% python3 -q
>>> import numpy as np
>>> import numpy.linalg as la
>>> np.set_printoptions(suppress=True, linewidth=200)
>>> arr = np.load("a.npy")
>>> print(arr)
[[-3.7 -5.  -4.   7.  -7.   8.  -8. ]
 [ 8.   5.3  7.  -7.   7.  -1.   9. ]
 [ 4.  -2.   2.3 -3.   6.  -4.  -1. ]
 [ 6.   2.  -3.   9.3 -5.   7.   0. ]
 [ 1.   9.  -7.  -7.   8.3 -2.   4. ]
 [-3.   2.   8.   3.  -8.  -5.7 -6. ]
 [-4.  -5.  -4.   7.  -7.   8.  -7.7]]
>>> u = np.array([1, -1])
>>> print(np.cross(arr[3, :3], arr[0, :3]))
[-23.   35.1 -22.6]
>>> Uu, s, Vt = la.svd(arr)
>>> print(np.argmax(s[:-1] / (s[1:] + 1e-6)) + 1)
6
>>> M2 = Uu[:, :6] @ np.diag(s[:6]) @ Vt[:6]
>>> print(la.matrix_rank(M2))
6
>>> print(np.round(la.norm(arr - M2) / la.norm(arr), 2))
0.0
>>> print(np.round(la.norm(arr, 2) / la.norm(arr), 2))
0.8
>>> print(np.round(np.abs(la.svd(arr)[2][-1]), 2))
[0.43 0.17 0.29 0.57 0.6  0.11 0.04]
>>> print(la.cond(arr) > 100)
True
>>> m1 = np.load("m.npy")
>>> print(m1.round(2))
[[0.33 0.   0.11 0.11 0.11 0.33]
 [0.15 0.23 0.15 0.23 0.23 0.  ]
 [0.17 0.   0.33 0.   0.5  0.  ]
 [0.21 0.21 0.07 0.14 0.21 0.14]
 [0.   0.17 0.08 0.25 0.33 0.17]
 [0.   0.   0.2  0.3  0.2  0.3 ]]
>>> # row-stochastic, so 1 is an eigenvalue
>>> x = np.array([-1, -3, 0, -1, 1, -1])
>>> y = m1 @ x
>>> print(y.round(2))
[-0.67 -0.85  0.33 -0.93 -0.58 -0.4 ]
>>> print(np.round(la.solve(m1, m1[:, 2]), 2) + 0)
[0. 0. 1. 0. 0. 0.]
>>> print(np.round(la.solve(m1, y + m1[:, 1]), 2) + 0)
[-1. -2.  0. -1.  1. -1.]
>>> print(np.round(la.solve(m1, 5 * y), 2) + 0)
[ -5. -15.   0.  -5.   5.  -5.]
>>> print(np.round(la.solve(m1.T, m1[2]), 2) + 0)
[0. 0. 1. 0. 0. 0.]
>>> print(np.round(la.solve(m1, y), 2) + 0)
[-1. -3.  0. -1.  1. -1.]
